% python3 -q
>>> import numpy as np
>>> from numpy import linalg as LA
>>> np.set_printoptions(precision=2, suppress=True, linewidth=140, legacy="1.25")
>>> rd = lambda a: np.round(a, 2) + 0
>>> M2 = np.array([[-9, 4, -6, 7, 8, -6],
...     [-3, 2, 2, -9, 1, 6],
...     [8, -6, 3, 3, 1, -5],
...     [4, -1, -6, -1, 3, -4],
...     [7, 5, -5, -8, 1, -7]])
>>> M = M2.T @ M2
>>> print(M)
[[219 -59  13 -72 -48 -69]
 [-59  82 -57 -47  30 -13]
 [ 13 -57 110  -5 -66  92]
 [-72 -47  -5 204  39 -51]
 [-48  30 -66  39  76 -66]
 [-69 -13  92 -51 -66 162]]
>>> print(np.allclose(M[:-1].T @ LA.lstsq(M[:-1].T, M[-1])[0], M[-1]))
True
>>> print(np.abs(np.diag(LA.qr(M)[1])) > 1e-9)
[ True  True  True  True  True False]
>>> print(rd(np.trace(LA.pinv(M) @ M)))
5.0
>>> evals, evecs = LA.eigh(M)
>>> x0 = np.array([1, -1, -2, -2, 0, -1])
>>> print(np.abs(M).sum(axis=1).max(), rd(np.abs(evals).max()))
480 319.86
>>> print(rd(evecs * np.abs(evals) @ evecs.T))
[[219. -59.  13. -72. -48. -69.]
 [-59.  82. -57. -47.  30. -13.]
 [ 13. -57. 110.  -5. -66.  92.]
 [-72. -47.  -5. 204.  39. -51.]
 [-48.  30. -66.  39.  76. -66.]
 [-69. -13.  92. -51. -66. 162.]]
>>> print((np.sign(evecs[:, -1].round(6)) == np.sign(evecs[0, -1].round(6))).astype(int))
[1 0 1 0 0 1]
>>> mat = np.load("sample3.npy")
>>> print(mat)
[[ 4  0  4  2  6  4  2  6]
 [ 0 16  4  8  4 20 12  0]
 [ 4  4  5  4  7  9  5  6]
 [ 2  8  4  5  5 12  7  3]
 [ 6  4  7  5 10 11  6  9]
 [ 4 20  9 12 11 29 17  6]
 [ 2 12  5  7  6 17 10  3]
 [ 6  0  6  3  9  6  3  9]]
>>> Uu, sv, Vt = LA.svd(mat)
>>> print(rd(sv))
[67.32 20.68  0.    0.    0.    0.    0.    0.  ]
>>> print(np.argmax(sv[:-1] / (sv[1:] + 1e-6)) + 1)
2
>>> M2 = Uu[:, :2] @ np.diag(sv[:2]) @ Vt[:2]
>>> print(rd(LA.norm(mat - M2) / LA.norm(mat)))
0.0
>>> print(rd(np.abs(mat - M2).max()))
0.0
